$ python3 -q
>>> import numpy as np
>>> np.set_printoptions(precision=2, suppress=True, linewidth=120)
>>> Y = np.array([[2, -2, 0], [2, -2, -2], [1, -1, 0], [0, 0, 1], [-1, 0, 0]])
>>> cent = np.array([[1, -1, 2, 3, 0, 0, -1, 2, -3],
...     [-1, 2, -1, 3, -1, 1, 2, 1, 1],
...     [-1, 2, 1, 1, 3, 0, -1, 3, 3]])
>>> rng = np.random.default_rng(86017)
>>> feats = Y @ cent + 0.1 * rng.normal(size=(5, 9))
>>> print(feats)
[[  4.13  -6.07   5.95   0.06   2.09  -2.01  -6.2    1.88  -7.95]
 [  5.9   -9.98   4.04  -1.97  -3.96  -1.99  -4.1   -3.91 -13.96]
 [  2.02  -3.1    2.98  -0.03   1.1   -1.06  -2.96   0.8   -3.9 ]
 [ -0.92   1.91   0.92   1.04   2.98   0.09  -0.95   2.96   2.93]
 [ -0.95   1.18  -2.06  -3.     0.01   0.05   1.    -1.91   3.09]]
>>> left, sigma, Vh = np.linalg.svd(feats)
>>> print(sigma)
[24.92  9.18  3.43  0.19  0.12]
>>> Y = left[:, :3] @ np.diag(sigma[:3]) @ Vh[:3]
>>> print(round(np.linalg.norm(feats - Y) / np.linalg.norm(feats), 2))
0.01
>>> print(np.round(np.abs(feats - Y).max(), 2))
0.09
>>> print(np.linalg.matrix_rank(Y))
3
>>> print(np.linalg.matrix_rank(feats, rtol=0.05))
3
>>> data = np.load("arr.npy")
>>> print(data)
[[-0.04  0.01  2.04  0.09 -0.04]
 [-0.06  0.03  1.96  0.02  0.1 ]
 [ 0.03  0.13  1.99  0.01  0.  ]
 [ 0.05 -0.1   2.04 -0.06 -0.04]
 [-0.01 -0.02  1.96 -0.02 -0.03]
 [-0.02 -0.04  1.95  0.02  0.04]
 [ 0.04 -0.07  2.01  0.02 -0.02]
 [ 0.01  2.06  0.12  2.05  2.06]
 [ 0.04  2.09  0.02  1.95  2.01]
 [-0.02  1.94 -0.13  2.07  1.99]
 [ 0.03  1.98  0.1   2.01  1.96]
 [ 0.09  1.98  0.04  2.01  1.96]
 [-0.03  1.93  0.04  2.02  1.95]
 [-0.08  2.05  0.04  2.04  1.97]]
>>> dist = np.linalg.norm(data[:, None] - data[None], axis=-1)
>>> print(dist.mean(axis=1).argmax())
3
>>> print(dist[9])
[4.06 3.97 4.   4.19 4.08 4.03 4.11 0.29 0.25 0.   0.25 0.22 0.18 0.21]
>>> print(np.linalg.matrix_rank(dist ** 2))
7
>>> print((dist + 1e9 * np.eye(14)).round(6).argmin(axis=1))
[ 6  5  4  6  5  4  3 10 11 12 11 10 10 12]
>>> print(dist[:5, :5])
[[0.   0.18 0.17 0.21 0.14]
 [0.18 0.   0.17 0.25 0.15]
 [0.17 0.17 0.   0.25 0.16]
 [0.21 0.25 0.25 0.   0.13]
 [0.14 0.15 0.16 0.13 0.  ]]
>>> print(dist[9].round(6).argsort(kind="stable")[:4])
[ 9 12 13 11]
>>> print(np.unravel_index(dist.round(6).argmax(), dist.shape))
(np.int64(3), np.int64(9))
>>> print(dist.shape)
(14, 14)
>>> print(np.linalg.norm(data, axis=1))
[2.04 1.96 1.99 2.04 1.96 1.95 2.01 3.56 3.49 3.47 3.44 3.44 3.41 3.5 ]
>>> cen = data - data.mean(axis=0)
>>> evecs = np.linalg.svd(cen)[2][:2]
>>> Y = cen - cen @ evecs.T @ evecs
>>> print(np.diag(evecs.T @ evecs))
[0.02 0.75 0.69 0.28 0.26]
>>> print(np.round(np.cov(cen @ evecs.T, rowvar=False), 2) + 0)
[[4.28 0.  ]
 [0.   0.  ]]
>>> F = np.load("m.npy")
>>> print(F)
[[ 5.64 -0.76  2.76  1.    4.64  4.76 -1.12  4.64 -1.  ]
 [ 2.53  1.31  0.69  1.    1.53  2.69 -2.16  1.53 -1.  ]
 [ 1.19  2.21 -0.21  1.    0.19  1.79 -2.6   0.19 -1.  ]
 [ 9.45 -3.3   5.3   1.    8.45  7.3   0.15  8.45 -1.  ]
 [ 4.45  0.03  1.97  1.    3.45  3.97 -1.52  3.45 -1.  ]
 [ 4.87 -0.25  2.25  1.    3.87  4.25 -1.38  3.87 -1.  ]
 [ 3.25  0.83  1.17  1.    2.25  3.17 -1.92  2.25 -1.  ]
 [ 3.01  1.    1.    1.    2.01  3.   -2.    2.01 -1.  ]
 [ 7.52 -2.01  4.01  1.    6.52  6.01 -0.49  6.52 -1.  ]
 [ 1.34  2.1  -0.1   1.    0.34  1.9  -2.55  0.34 -1.  ]
 [ 7.79 -2.2   4.2   1.    6.79  6.2  -0.4   6.79 -1.  ]
 [ 0.52  2.65 -0.65  1.   -0.48  1.35 -2.83 -0.48 -1.  ]
 [ 8.57 -2.71  4.71  1.    7.57  6.71 -0.14  7.57 -1.  ]
 [ 1.54  1.97  0.03  1.    0.54  2.03 -2.49  0.54 -1.  ]
 [ 4.8  -0.2   2.2   1.    3.8   4.2  -1.4   3.8  -1.  ]
 [ 2.37  1.42  0.58  1.    1.37  2.58 -2.21  1.37 -1.  ]
 [-2.92  4.95 -2.95  1.   -3.92 -0.95 -3.97 -3.92 -1.  ]
 [ 3.07  0.96  1.04  1.    2.07  3.04 -1.98  2.07 -1.  ]
 [ 7.05 -1.7   3.7   1.    6.05  5.7  -0.65  6.05 -1.  ]
 [ 2.85  1.1   0.9   1.    1.85  2.9  -2.05  1.85 -1.  ]
 [-1.42  3.94 -1.94  1.   -2.42  0.06 -3.47 -2.42 -1.  ]
 [ 2.12  1.58  0.42  1.    1.12  2.42 -2.29  1.12 -1.  ]
 [ 4.13  0.25  1.75  1.    3.13  3.75 -1.62  3.13 -1.  ]
 [-1.75  4.17 -2.17  1.   -2.75 -0.17 -3.58 -2.75 -1.  ]
 [ 1.75  1.83  0.17  1.    0.75  2.17 -2.42  0.75 -1.  ]
 [ 4.72 -0.15  2.15  1.    3.72  4.15 -1.43  3.72 -1.  ]
 [ 7.23 -1.82  3.82  1.    6.23  5.82 -0.59  6.23 -1.  ]
 [-4.42  5.94 -3.94  1.   -5.42 -1.94 -4.47 -5.42 -1.  ]
 [ 6.47 -1.31  3.31  1.    5.47  5.31 -0.84  5.47 -1.  ]
 [ 1.15  2.24 -0.24  1.    0.15  1.76 -2.62  0.15 -1.  ]
 [ 4.77 -0.18  2.18  1.    3.77  4.18 -1.41  3.77 -1.  ]
 [ 8.67 -2.78  4.78  1.    7.67  6.78 -0.11  7.67 -1.  ]
 [ 1.69  1.87  0.13  1.    0.69  2.13 -2.44  0.69 -1.  ]
 [-0.7   3.47 -1.47  1.   -1.7   0.53 -3.23 -1.7  -1.  ]
 [ 3.08  0.95  1.05  1.    2.08  3.05 -1.97  2.08 -1.  ]
 [ 5.89 -0.93  2.93  1.    4.89  4.93 -1.04  4.89 -1.  ]]
>>> G = F.T @ F
>>> print(round(float(np.trace(G)), 2), np.round((F ** 2).sum(), 2))
3214.67 3214.67
>>> print(np.allclose(G, G.T))
True
>>> print(np.diag(G))
[804.03 192.18 230.3   36.   595.49 556.42 168.76 595.49  36.  ]
